In [1]: import numpy as np

In [2]: np.set_printoptions(precision=3, suppress=True, linewidth=200)

In [3]: arr = np.loadtxt("mat.csv", delimiter=",")

In [4]: arr
Out[4]: 
array([[-0.978, -0.18 , -0.103],
       [ 0.147, -0.249, -0.957],
       [ 0.147, -0.952,  0.27 ]])

In [5]: arr.sum(axis=0)
Out[5]: array([-0.685, -1.381, -0.79 ])

In [6]: arr.sum(axis=1)
Out[6]: array([-1.261, -1.06 , -0.535])

In [7]: np.linalg.matrix_rank(arr)
Out[7]: np.int64(3)

In [8]: vec = np.array([7, 1, 1])

In [9]: target = arr @ vec

In [10]: b, lr = np.zeros(3), 1 / np.linalg.norm(arr, 2) ** 2

In [11]: for i in range(150):
    ...:     b -= lr * arr.T @ (arr @ b - target)
    ...:     if i % 50 == 0: print(i, round(np.linalg.norm(arr @ b - target), 3))
    ...: 
0 0.0
50 0.0
100 0.0

In [12]: b
Out[12]: array([7., 1., 1.])

In [13]: round(np.linalg.cond(arr), 3)
Out[13]: np.float64(1.0)

In [14]: Q, _ = np.linalg.qr(np.array([[1.8, -1.8, 0.1, -0.9, 0.2],
    ...:     [0.3, 1.2, 0.7, -0.8, 2.1],
    ...:     [0.2, 0.6, -0.1, 0.3, 0.4],
    ...:     [-1.0, -0.7, -0.6, 1.6, -1.5],
    ...:     [0.2, -0.8, -2.1, -0.3, 0.7]]))

In [15]: vecs, _ = np.linalg.qr(np.array([[-0.1, 1.3, 1.4], [-1.8, -0.4, -0.4], [-0.7, 0.5, 0.2]]))

In [16]: sigma = 5 * 0.9 ** np.arange(3)

In [17]: mat = Q[:, :3] * sigma @ vecs[:3]

In [18]: mat
Out[18]: 
array([[-1.761, -3.9  ,  2.007],
       [ 2.66 , -0.223,  0.887],
       [ 1.754, -0.597, -0.365],
       [-2.55 ,  1.872, -1.314],
       [ 0.072, -2.115, -3.41 ]])

In [19]: r0 = np.array([-1, 1, 0])

In [20]: Y = arr + np.outer(r0, np.eye(3)[2])

In [21]: np.linalg.matrix_rank(np.linalg.inv(Y) - np.linalg.inv(arr), tol=1e-8)
Out[21]: np.int64(1)

In [22]: rng = np.random.default_rng(872)

In [23]: labels = rng.permutation(3)

In [24]: labels
Out[24]: array([1, 2, 0])

In [25]: Y = arr[labels][:, labels]

In [26]: np.sort(np.abs(np.linalg.eigvals(Y)))
Out[26]: array([1., 1., 1.])

In [27]: round(np.trace(Y), 3)
Out[27]: np.float64(-0.957)

In [28]: np.allclose(Y, arr)
Out[28]: False

In [29]: Y
Out[29]: 
array([[-0.249, -0.957,  0.147],
       [-0.952,  0.27 ,  0.147],
       [-0.18 , -0.103, -0.978]])

In [30]: Q, R = np.linalg.qr(Y)

In [31]: np.trace(Q @ Q.T)
Out[31]: np.float64(3.0)

In [32]: np.allclose(R.T @ R, Y.T @ Y)
Out[32]: True

In [33]: R.round(3) + 0
Out[33]: 
array([[ 1.,  0.,  0.],
       [ 0., -1.,  0.],
       [ 0.,  0., -1.]])

In [34]: E = np.load("block16.npy")

In [35]: E
Out[35]: 
array([[  0.815,   4.235,   2.084],
       [  1.724,  -0.798,  16.659],
       [ 11.867,  12.331, -10.436],
       [-14.601,   1.825,  -1.4  ],
       [-11.435,  -6.94 ,  10.88 ],
       [  6.038,  -0.258,  -4.817],
       [ -9.235, -18.15 ,   9.23 ],
       [ -3.441,   5.268,  -1.918],
       [-19.931,  16.787, -20.536],
       [  8.442, -25.227,   7.487],
       [  1.68 ,   4.809,  -4.916],
       [-12.334,  35.143, -19.99 ],
       [ 13.979, -37.218,  29.271],
       [ -5.689, -19.256,  20.282],
       [-13.336,  14.61 ,  -9.873],
       [ 11.882,  -8.332,  -2.17 ],
       [ -1.212,   2.661,   6.295],
       [  7.267,  -7.339,  -2.454],
       [  2.297,   8.609, -12.32 ],
       [ -2.262,  -1.835,   4.295],
       [  3.574,  11.969,  -3.469]])

In [36]: Xc = (E - E.mean(axis=0)) / E.std(axis=0)

In [37]: Xc.std(axis=0)
Out[37]: array([1., 1., 1.])

In [38]: b = np.linalg.lstsq(np.delete(Xc, 2, axis=1), Xc[:, 2])[0]

In [39]: np.abs(b).argmax()
Out[39]: np.int64(1)

In [40]: b
Out[40]: array([-0.071, -0.878])
